% ipython --no-banner

In [1]: import numpy as np

In [2]: np.set_printoptions(suppress=True, linewidth=200)

In [3]: feats = np.load("dump.npy")

In [4]: feats
Out[4]: 
array([[3, 4],
       [5, 6]])

In [5]: U, sv, VT = np.linalg.svd(feats)

In [6]: np.argmax(sv[:-1] / (sv[1:] + 1e-6)) + 1
Out[6]: np.int64(1)

In [7]: sv.round(2)
Out[7]: array([9.27, 0.22])

In [8]: Y = U[:, :1] @ np.diag(sv[:1]) @ VT[:1]

In [9]: print(np.linalg.matrix_rank(feats, rtol=0.05))
1

In [10]: print(Y.round(2))
[[3.14 3.89]
 [4.91 6.07]]

In [11]: q, r_ = np.linalg.qr(feats)

In [12]: np.round(q.T @ q, 2) + 0
Out[12]: 
array([[1., 0.],
       [0., 1.]])

In [13]: np.trace(q @ q.T)
Out[13]: np.float64(2.0)

In [14]: print(round(abs(r_[0, 0]), 2), np.round(np.linalg.norm(feats[:, 0]), 2))
5.83 5.83

In [15]: print(np.allclose(feats @ feats.T, feats.T @ feats))
False

In [16]: print(np.linalg.matrix_power(feats, 4))
[[2461 3060]
 [3825 4756]]

In [17]: (feats - feats.T) / 2
Out[17]: 
array([[ 0. , -0.5],
       [ 0.5,  0. ]])

In [18]: evals, evecs = np.linalg.eig(feats)

In [19]: np.round(feats @ evecs[:, 0] - evals[0] * evecs[:, 0], 2) + 0
Out[19]: array([0., 0.])

In [20]: np.round(np.prod(evals), 2)
Out[20]: np.float64(-2.0)

In [21]: np.round(np.sort(np.linalg.eigvals(np.linalg.inv(feats))), 2)
Out[21]: array([-4.61,  0.11])

In [22]: print(evals.round(2))
[-0.22  9.22]

In [23]: np.round(np.sort(np.linalg.eigvals(feats @ feats)), 2)
Out[23]: array([ 0.05, 84.95])

In [24]: U, sv, VT = np.linalg.svd(feats, full_matrices=False)

In [25]: (sv > 1e-8).sum()
Out[25]: np.int64(2)

In [26]: np.round(np.abs(VT[0]), 2)
Out[26]: array([0.63, 0.78])

In [27]: sv.round(2)
Out[27]: array([9.27, 0.22])

In [28]: print(np.allclose(U * sv @ VT, feats))
True

In [29]: np.round(VT @ VT.T, 2) + 0
Out[29]: 
array([[1., 0.],
       [0., 1.]])

In [30]: round(float(np.sqrt((sv ** 2).sum())), 2), round(np.linalg.norm(feats), 2)
Out[30]: (9.27, np.float64(9.27))

In [31]: arr = np.array([[0, 6, 4], [0, 0, 2], [0, 0, 0]])

In [32]: U, sv, VT = np.linalg.svd(arr)

In [33]: evecs = VT[:(sv > 1e-8).sum()]

In [34]: rng = np.random.default_rng(61)

In [35]: x = arr[1] + 2 * arr[0] + rng.integers(2) * np.eye(3)[0]

In [36]: x
Out[36]: array([ 0., 12., 10.])

In [37]: np.round(np.diag(evecs.T @ evecs), 2)
Out[37]: array([0., 1., 1.])

In [38]: print(np.linalg.matrix_rank(np.vstack([arr, x])))
2

In [39]: np.allclose(evecs.T @ evecs @ x, x)
Out[39]: True

In [40]: np.round(evecs.T @ evecs, 2) + 0
Out[40]: 
array([[0., 0., 0.],
       [0., 1., 0.],
       [0., 0., 1.]])

In [41]: np.round(np.linalg.norm(x - evecs.T @ evecs @ x), 2)
Out[41]: np.float64(0.0)

In [42]: E = np.load("sample18.npy")

In [43]: print(E.round(2))
[[-0.53  0.79 -0.31]
 [-0.83 -0.42  0.36]
 [ 0.15  0.45  0.88]]

In [44]: # orthonormal columns

In [45]: P = np.triu(np.array([[-3, -1, -1], [3, 1, 1], [-1, 3, 1]]), 1) + np.eye(3)

In [46]: Y = P @ E @ np.linalg.inv(P)

In [47]: np.linalg.matrix_rank(Y)
Out[47]: np.int64(3)

In [48]: np.round(np.poly(Y), 2)
Out[48]: array([ 1.  ,  0.07, -0.07, -1.  ])

In [49]: Y.round(2)
Out[49]: 
array([[ 0.15,  0.91, -2.31],
       [-0.68, -0.65,  1.21],
       [ 0.15,  0.6 ,  0.43]])

In [50]: round(float(np.linalg.norm(Y[0] - Y[1])), 2)
Out[50]: 3.94

In [51]: np.linalg.norm(Y, axis=1).argmax()
Out[51]: np.int64(0)

In [52]: np.round(Y[0] @ Y[1], 2)
Out[52]: np.float64(-3.49)

In [53]: np.round(np.linalg.norm(Y, axis=1), 2)
Out[53]: array([2.49, 1.53, 0.75])

In [54]: print(round(np.linalg.norm(Y) ** 2 / np.linalg.norm(Y, 2) ** 2, 2))
1.1

In [55]: round(np.linalg.norm(Y[0], 1), 2), np.round(np.linalg.norm(Y[0], np.inf), 2)
Out[55]: (np.float64(3.37), np.float64(2.31))

In [56]: x = np.array([5, 0, 1])

In [57]: np.round(np.abs(np.linalg.eigvals(E)), 2)
Out[57]: array([1., 1., 1.])

In [58]: np.round(np.linalg.inv(E), 2)
Out[58]: 
array([[-0.53, -0.83,  0.15],
       [ 0.79, -0.42,  0.45],
       [-0.31,  0.36,  0.88]])

In [59]: print(np.round(np.sort(np.abs(np.degrees(np.angle(np.linalg.eigvals(E))))), 2))
[  0.   122.35 122.35]

In [60]: np.round(np.linalg.norm(E, axis=1), 2)
Out[60]: array([1., 1., 1.])

In [61]: round(np.linalg.norm(E[0] - E[2]), 2)
Out[61]: np.float64(1.41)

In [62]: E[0] @ E[2]
Out[62]: np.float64(0.0)

In [63]: round(np.linalg.norm(E, "nuc"), 2)
Out[63]: np.float64(3.0)

In [64]: round(np.linalg.norm(E, 1), 2), np.round(np.linalg.norm(E, np.inf), 2)
Out[64]: (np.float64(1.66), np.float64(1.63))

In [65]: print(np.linalg.norm(E, axis=1).argmax())
2

In [66]: m1 = np.loadtxt("a.csv", delimiter=",")

In [67]: print(m1)
[[3. 2. 3.]
 [0. 1. 2.]
 [0. 0. 2.]]

In [68]: # triangular, det is the product of the diagonal

In [69]: x = np.array([1, -2, -2])

In [70]: y = m1 @ x

In [71]: y
Out[71]: array([-7., -6., -4.])

In [72]: np.round(np.linalg.solve(m1, y + m1[:, 1]), 2)
Out[72]: array([ 1., -1., -2.])

In [73]: np.round(np.linalg.solve(m1, y), 2)
Out[73]: array([ 1., -2., -2.])

In [74]: np.round(np.linalg.solve(m1.T, m1[2]), 2)
Out[74]: array([0., 0., 1.])

In [75]: print([int(np.linalg.matrix_rank(np.linalg.matrix_power(m1, p))) for p in range(1, 4)])
[3, 3, 3]

In [76]: np.round(np.linalg.matrix_power(m1 - np.diag(np.diag(m1)), 3), 2)
Out[76]: 
array([[0., 0., 0.],
       [0., 0., 0.],
       [0., 0., 0.]])

In [77]: m1 @ m1
Out[77]: 
array([[ 9.,  8., 19.],
       [ 0.,  1.,  6.],
       [ 0.,  0.,  4.]])

In [78]: np.round(np.linalg.det(m1), 2)
Out[78]: np.float64(6.0)

In [79]: assert m1 == m1.T
Traceback (most recent call last):
  Cell In[79], line 1
    assert m1 == m1.T
ValueError: The truth value of an array with more than one element is ambiguous. Use a.any() or a.all()


In [80]: print(np.round(np.linalg.matrix_power(m1, 2), 2))
[[ 9.  8. 19.]
 [ 0.  1.  6.]
 [ 0.  0.  4.]]

In [81]: np.trace(m1)
Out[81]: np.float64(6.0)

In [82]: round(float(np.abs(np.linalg.eigvals(m1)).max()), 2)
Out[82]: 3.0

In [83]: np.allclose(m1, m1.T)
Out[83]: False

In [84]: np.allclose(m1 @ m1.T, m1.T @ m1)
Out[84]: False

In [85]: m1 @ m1
Out[85]: 
array([[ 9.,  8., 19.],
       [ 0.,  1.,  6.],
       [ 0.,  0.,  4.]])

In [86]: W0 = np.load("case0.npy")

In [87]: W0
Out[87]: 
array([[0, 1, 0],
       [0, 0, 1],
       [1, 0, 0]])

In [88]: # a transition matrix

In [89]: ang = np.radians(180)

In [90]: r_ = np.eye(3)

In [91]: r_[2, 2] = r_[1, 1] = np.cos(ang)

In [92]: r_[2, 1], r_[1, 2] = -np.sin(ang), np.sin(ang)

In [93]: print(r_.round(2) + 0)
[[ 1.  0.  0.]
 [ 0. -1.  0.]
 [ 0.  0. -1.]]

In [94]: Y = W0 @ r_.T

In [95]: np.round(np.linalg.svd(W0, compute_uv=False), 2), np.round(np.linalg.svd(Y, compute_uv=False), 2)
Out[95]: (array([1., 1., 1.]), array([1., 1., 1.]))

In [96]: np.allclose(W0 @ W0.T, Y @ Y.T)
Out[96]: True

In [97]: lab = rng.permutation(2)

In [98]: Y = feats[:, lab] * rng.choice([-1, 1], 2)

In [99]: Y
Out[99]: 
array([[3, 4],
       [5, 6]])

In [100]: U, _, VT = np.linalg.svd(feats.T @ Y)

In [101]: np.round(U @ VT, 2) + 0
Out[101]: 
array([[1., 0.],
       [0., 1.]])

In [102]: evals, evecs = np.linalg.eig(Y)

In [103]: np.round(np.sort(np.linalg.eigvals(Y.T)), 2)
Out[103]: array([-0.22,  9.22])

In [104]: np.round(Y @ evecs[:, 0] - evals[0] * evecs[:, 0], 2) + 0
Out[104]: array([0., 0.])

In [105]: np.round(np.sort(np.linalg.eigvals(np.linalg.inv(Y))), 2)
Out[105]: array([-4.61,  0.11])

In [106]: print((W0 @ W0)[0])
[0 0 1]

In [107]: print(np.allclose(W0 @ W0.T, W0.T @ W0))
True

In [108]: mat = np.load("block13.npy")

In [109]: mat
Out[109]: 
array([[0, 0, 0, 1],
       [0, 0, 1, 0],
       [0, 1, 0, 1],
       [1, 0, 1, 0]])

In [110]: # equal to its transpose

In [111]: print(mat @ mat)
[[1 0 1 0]
 [0 1 0 1]
 [1 0 2 0]
 [0 1 0 2]]

In [112]: np.argwhere(np.triu(mat))
Out[112]: 
array([[0, 3],
       [1, 2],
       [2, 3]])

In [113]: np.trace(mat @ mat @ mat) // 6
Out[113]: np.int64(0)

In [114]: Lm = np.diag(mat.sum(axis=1)) - mat

In [115]: Lm
Out[115]: 
array([[ 1,  0,  0, -1],
       [ 0,  1, -1,  0],
       [ 0, -1,  2, -1],
       [-1,  0, -1,  2]])

In [116]: np.round(np.linalg.eigvalsh(Lm), 2) + 0
Out[116]: array([0.  , 0.59, 2.  , 3.41])

In [117]: Lm @ np.ones(4)
Out[117]: array([0., 0., 0., 0.])

In [118]: X = np.array([[9, 1, 2], [3, -34, -2], [3, 3, -17]])

In [119]: print(round(float(np.linalg.det(2 * X)), 2), round(np.linalg.det(X), 2))
44184.0 5523.0

In [120]: round(float(np.linalg.eigvals(X).sum().real), 2)
Out[120]: -42.0

In [121]: print(np.round(np.linalg.eigvals(X), 2))
[  9.31 -17.61 -33.69]

In [122]: print(round(float(np.linalg.det(X.T)), 2))
5523.0

In [123]: np.einsum("ii->", X)
Out[123]: np.int64(-42)

In [124]: evals, evecs = np.linalg.eig(X)

In [125]: np.round(np.sort(np.linalg.eigvals(np.linalg.inv(X))), 2)
Out[125]: array([-0.06, -0.03,  0.11])

In [126]: np.round(np.sort(np.linalg.eigvals(X.T)), 2)
Out[126]: array([-33.69, -17.61,   9.31])

In [127]: x = np.array([9, 0, 3])

In [128]: y = X @ x

In [129]: y
Out[129]: array([ 87,  21, -24])

In [130]: np.round(np.linalg.solve(X, X[:, 0]), 2) + 0
Out[130]: array([1., 0., 0.])

In [131]: print(np.linalg.matrix_rank(X))
3

In [132]: np.round(X.mean(axis=0), 2)
Out[132]: array([  5.  , -10.  ,  -5.67])

In [133]: np.unravel_index(np.abs(X).argmax(), X.shape)
Out[133]: (np.int64(1), np.int64(1))

In [134]: X.sum(axis=0)
Out[134]: array([ 15, -30, -17])

In [135]: X.sum(axis=1)
Out[135]: array([ 12, -33, -11])

In [136]: np.count_nonzero(X)
Out[136]: np.int64(9)

In [137]: np.abs(X).max()
Out[137]: np.int64(34)

In [138]: F = np.loadtxt("layer0.csv", delimiter=",")

In [139]: F
Out[139]: 
array([[-0.6 ,  1.5 ,  1.6 ],
       [ 1.  , -1.1 , -0.7 ],
       [-0.1 , -1.1 , -0.8 ],
       [ 1.02, -1.07, -0.71]])

In [140]: x = np.array([-1, 3, 0])

In [141]: y = F @ x

In [142]: np.round(np.linalg.pinv(F) @ F, 2) + 0
Out[142]: 
array([[1., 0., 0.],
       [0., 1., 0.],
       [0., 0., 1.]])

In [143]: np.round(np.linalg.lstsq(F, y)[0], 2) + 0
Out[143]: array([-1.,  3.,  0.])

In [144]: print(np.round(np.linalg.solve(F.T @ F, F.T @ y), 2) + 0)
[-1.  3.  0.]

In [145]: y = y + 0.1 * rng.normal(size=4)

In [146]: y.round(2)
Out[146]: array([ 5.04, -4.41, -3.09, -4.34])

In [147]: coef, *_ = np.linalg.lstsq(F, y)

In [148]: round(float(np.linalg.norm(y - F @ coef)), 2)
Out[148]: 0.0

In [149]: print(coef.round())
[-1.  3. -0.]

In [150]: np.round(F.T @ (y - F @ coef), 2) + 0
Out[150]: array([0., 0., 0.])

In [151]: Y = F + rng.integers(-2, 3, (4, 1)) @ rng.integers(-2, 3, (1, 3))

In [152]: print(Y.round(2))
[[ 1.4  -0.5  -0.4 ]
 [ 5.   -5.1  -4.7 ]
 [-2.1   0.9   1.2 ]
 [ 5.02 -5.07 -4.71]]

In [153]: np.round(np.linalg.svd(Y - F, compute_uv=False), 2) + 0
Out[153]: array([10.95,  0.  ,  0.  ])

In [154]: x = np.array([3, -3, 0])

In [155]: y = Y @ x

In [156]: np.round(np.linalg.lstsq(Y, y)[0], 2) + 0
Out[156]: array([ 3., -3.,  0.])

In [157]: np.round(np.linalg.pinv(Y) @ Y, 2) + 0
Out[157]: 
array([[1., 0., 0.],
       [0., 1., 0.],
       [0., 0., 1.]])

In [158]: y = y + 0.02 * rng.normal(size=4)

In [159]: print(y.round(2))
[ 5.69 30.36 -9.02 30.26]

In [160]: coef, *_ = np.linalg.lstsq(Y, y)

In [161]: round(np.linalg.norm(y - Y @ coef), 2)
Out[161]: np.float64(0.05)

In [162]: coef.round()
Out[162]: array([ 3., -3., -0.])
